$ python -q
>>> import numpy as np
>>> np.set_printoptions(suppress=True, linewidth=160)
>>> def rnd(a):
...     return np.round(a, 3) + 0
... 
>>> Y = np.array([[1, 2, 0, 0, 0, 3, 0, 1, 2],
...     [2, 2, 2, 3, 3, 3, 0, 3, 0],
...     [2, 1, 0, 1, 3, 2, 0, 0, 1],
...     [0, 3, 3, 2, 2, 0, 3, 0, 3],
...     [1, 1, 3, 0, 1, 2, 3, 2, 2],
...     [1, 2, 0, 2, 2, 1, 2, 0, 1],
...     [0, 3, 2, 3, 3, 2, 1, 0, 3],
...     [0, 2, 0, 3, 3, 1, 1, 0, 3],
...     [1, 0, 1, 3, 3, 0, 3, 0, 2]])
>>> W0 = Y + Y.T
>>> W0
array([[2, 4, 2, 0, 1, 4, 0, 1, 3],
       [4, 4, 3, 6, 4, 5, 3, 5, 0],
       [2, 3, 0, 4, 6, 2, 2, 0, 2],
       [0, 6, 4, 4, 2, 2, 6, 3, 6],
       [1, 4, 6, 2, 2, 4, 6, 5, 5],
       [4, 5, 2, 2, 4, 2, 4, 1, 1],
       [0, 3, 2, 6, 6, 4, 2, 1, 6],
       [1, 5, 0, 3, 5, 1, 1, 0, 3],
       [3, 0, 2, 6, 5, 1, 6, 3, 4]])
>>> # symmetric
>>> x0 = np.array([1, 2, 1, 0, 1, 1, 0, 2, 1])
>>> y = W0 @ x0
>>> beta, lr = np.zeros(9), 1 / np.linalg.norm(W0, 2) ** 2
>>> for i in range(200):
...     beta -= lr * W0.T @ (W0 @ beta - y)
...     if i % 50 == 0: print(i, round(np.linalg.norm(W0 @ beta - y), 3))
... 
0 12.123
50 1.662
100 1.464
150 1.353
>>> print(rnd(np.linalg.cond(W0)))
80.367
>>> x0 = np.array([-1, -1, -2, -2, -1, -2, -1, -2, 1])
>>> h = np.maximum(W0 @ x0, 0)
>>> print(np.maximum(W0 @ (3 * x0), 0))
[0 0 0 0 0 0 0 0 0]
>>> print(h)
[0 0 0 0 0 0 0 0 0]
>>> K = np.loadtxt("test13.csv", delimiter=",")
>>> print(K)
[[-3.  3. -3.  3. -3.]
 [ 0.  1.  1.  1.  2.]
 [ 0.  2.  2.  0.  2.]
 [ 0.  2.  2.  2.  0.]
 [ 0.  1.  2.  0.  2.]]
>>> x0 = np.array([2, 1, 2, 0, 2])
>>> h = np.maximum(K @ x0, 0)
>>> np.maximum(K @ (3 * x0), 0)
array([ 0., 21., 30., 18., 27.])
>>> print(np.maximum(K @ x0, 0) - np.maximum(-K @ x0, 0))
[-15.   7.  10.   6.   9.]
>>> f = np.array([-2, 2, 0, -1, -2])
>>> Y = K + np.outer(f, np.eye(5)[0])
>>> print(np.linalg.matrix_rank(np.linalg.inv(Y) - np.linalg.inv(K), tol=1e-8))
1
>>> np.linalg.matrix_rank(Y - K)
np.int64(1)
>>> print(Y)
[[-5.  3. -3.  3. -3.]
 [ 2.  1.  1.  1.  2.]
 [ 0.  2.  2.  0.  2.]
 [-1.  2.  2.  2.  0.]
 [-2.  1.  2.  0.  2.]]
>>> print(np.linalg.norm(K, axis=1).argmax())
0
>>> print(rnd(np.linalg.norm(K[4], 1)), rnd(np.linalg.norm(K[4], np.inf)))
5.0 2.0
>>> print(rnd(np.linalg.norm(K, 1)), rnd(np.linalg.norm(K, np.inf)))
10.0 15.0
>>> print(rnd(np.linalg.norm(K) ** 2 / np.linalg.norm(K, 2) ** 2))
1.698
>>> print(rnd(np.linalg.norm(K[4] - K[2])))
1.0
>>> rnd(np.linalg.norm(K, 2))
np.float64(7.074)
>>> mat = np.loadtxt("sample6.csv", delimiter=",")
>>> mat
array([[ -17.,  -37.,  -58.,  -14.,  -13.,  -27.,  -21.,  -29.,  -19.,  -40.,  -42.],
       [ -20.,  -68., -104.,  -24.,  -36.,  -28.,  -36.,  -36.,  -60.,  -64.,  -40.],
       [  36.,   99.,  153.,   36.,   45.,   54.,   54.,   63.,   72.,   99.,   81.],
       [  10.,   34.,   52.,   12.,   18.,   14.,   18.,   18.,   30.,   32.,   20.],
       [   0.,   26.,   38.,    8.,   22.,   -4.,   12.,    2.,   40.,   18.,  -10.],
       [  11.,    1.,    4.,    2.,  -11.,   21.,    3.,   17.,  -23.,   10.,   36.],
       [  26.,   65.,  101.,   24.,   27.,   40.,   36.,   45.,   42.,   67.,   61.],
       [  35.,   93.,  144.,   34.,   41.,   53.,   51.,   61.,   65.,   94.,   80.],
       [ -18.,  -30.,  -48.,  -12.,   -6.,  -30.,  -18.,  -30.,   -6.,  -36.,  -48.],
       [  -5.,  -43.,  -64.,  -14.,  -31.,   -3.,  -21.,  -11.,  -55.,  -34.,    0.],
       [ -17.,  -63.,  -96.,  -22.,  -35.,  -23.,  -33.,  -31.,  -59.,  -58.,  -32.]])
>>> # rows and columns are dependent
>>> def softmax(z):
...     e = np.exp(z - z.max(axis=-1, keepdims=True))
...     return e / e.sum(axis=-1, keepdims=True)
... 
>>> rnd(softmax(mat).sum(axis=1))
array([1., 1., 1., 1., 1., 1., 1., 1., 1., 1., 1.])
>>> rnd(softmax(mat[4] + -2))
array([0.   , 0.   , 0.119, 0.   , 0.   , 0.   , 0.   , 0.   , 0.881, 0.   , 0.   ])
>>> scores = mat @ mat.T / np.sqrt(11)
>>> softmax(scores)[4] @ mat
array([ 36.,  99., 153.,  36.,  45.,  54.,  54.,  63.,  72.,  99.,  81.])
>>> rnd(softmax(scores + np.triu(np.full(scores.shape, -np.inf), 1)))
array([[1., 0., 0., 0., 0., 0., 0., 0., 0., 0., 0.],
       [0., 1., 0., 0., 0., 0., 0., 0., 0., 0., 0.],
       [0., 0., 1., 0., 0., 0., 0., 0., 0., 0., 0.],
       [0., 0., 1., 0., 0., 0., 0., 0., 0., 0., 0.],
       [0., 0., 1., 0., 0., 0., 0., 0., 0., 0., 0.],
       [0., 0., 1., 0., 0., 0., 0., 0., 0., 0., 0.],
       [0., 0., 1., 0., 0., 0., 0., 0., 0., 0., 0.],
       [0., 0., 1., 0., 0., 0., 0., 0., 0., 0., 0.],
       [0., 1., 0., 0., 0., 0., 0., 0., 0., 0., 0.],
       [0., 1., 0., 0., 0., 0., 0., 0., 0., 0., 0.],
       [0., 1., 0., 0., 0., 0., 0., 0., 0., 0., 0.]])
>>> np.diff(mat, axis=0)
array([[  -3.,  -31.,  -46.,  -10.,  -23.,   -1.,  -15.,   -7.,  -41.,  -24.,    2.],
       [  56.,  167.,  257.,   60.,   81.,   82.,   90.,   99.,  132.,  163.,  121.],
       [ -26.,  -65., -101.,  -24.,  -27.,  -40.,  -36.,  -45.,  -42.,  -67.,  -61.],
       [ -10.,   -8.,  -14.,   -4.,    4.,  -18.,   -6.,  -16.,   10.,  -14.,  -30.],
       [  11.,  -25.,  -34.,   -6.,  -33.,   25.,   -9.,   15.,  -63.,   -8.,   46.],
       [  15.,   64.,   97.,   22.,   38.,   19.,   33.,   28.,   65.,   57.,   25.],
       [   9.,   28.,   43.,   10.,   14.,   13.,   15.,   16.,   23.,   27.,   19.],
       [ -53., -123., -192.,  -46.,  -47.,  -83.,  -69.,  -91.,  -71., -130., -128.],
       [  13.,  -13.,  -16.,   -2.,  -25.,   27.,   -3.,   19.,  -49.,    2.,   48.],
       [ -12.,  -20.,  -32.,   -8.,   -4.,  -20.,  -12.,  -20.,   -4.,  -24.,  -32.]])
>>> mat.shape
(11, 11)
>>> mat - mat[0]
array([[  0.,   0.,   0.,   0.,   0.,   0.,   0.,   0.,   0.,   0.,   0.],
       [ -3., -31., -46., -10., -23.,  -1., -15.,  -7., -41., -24.,   2.],
       [ 53., 136., 211.,  50.,  58.,  81.,  75.,  92.,  91., 139., 123.],
       [ 27.,  71., 110.,  26.,  31.,  41.,  39.,  47.,  49.,  72.,  62.],
       [ 17.,  63.,  96.,  22.,  35.,  23.,  33.,  31.,  59.,  58.,  32.],
       [ 28.,  38.,  62.,  16.,   2.,  48.,  24.,  46.,  -4.,  50.,  78.],
       [ 43., 102., 159.,  38.,  40.,  67.,  57.,  74.,  61., 107., 103.],
       [ 52., 130., 202.,  48.,  54.,  80.,  72.,  90.,  84., 134., 122.],
       [ -1.,   7.,  10.,   2.,   7.,  -3.,   3.,  -1.,  13.,   4.,  -6.],
       [ 12.,  -6.,  -6.,   0., -18.,  24.,   0.,  18., -36.,   6.,  42.],
       [  0., -26., -38.,  -8., -22.,   4., -12.,  -2., -40., -18.,  10.]])
>>> rnd(np.linalg.norm(mat))
np.float64(516.119)
>>> np.linalg.matrix_rank(mat)
np.int64(2)
>>> mat.sum(axis=0)
array([ 41.,  77., 122.,  30.,  21.,  67.,  45.,  69.,  27.,  88., 106.])
>>> np.abs(mat).max()
np.float64(153.0)
>>> rnd(np.linalg.svd(mat, compute_uv=False))
array([506.562,  98.864,   0.   ,   0.   ,   0.   ,   0.   ,   0.   ,   0.   ,   0.   ,   0.   ,   0.   ])
>>> mat.sum(axis=1)
array([-317., -516.,  792.,  258.,  152.,   71.,  534.,  751., -282., -281., -469.])
>>> np.unravel_index(np.abs(mat).argmax(), mat.shape)
(np.int64(2), np.int64(2))
>>> rnd(mat.mean(axis=0))
array([ 3.727,  7.   , 11.091,  2.727,  1.909,  6.091,  4.091,  6.273,  2.455,  8.   ,  9.636])
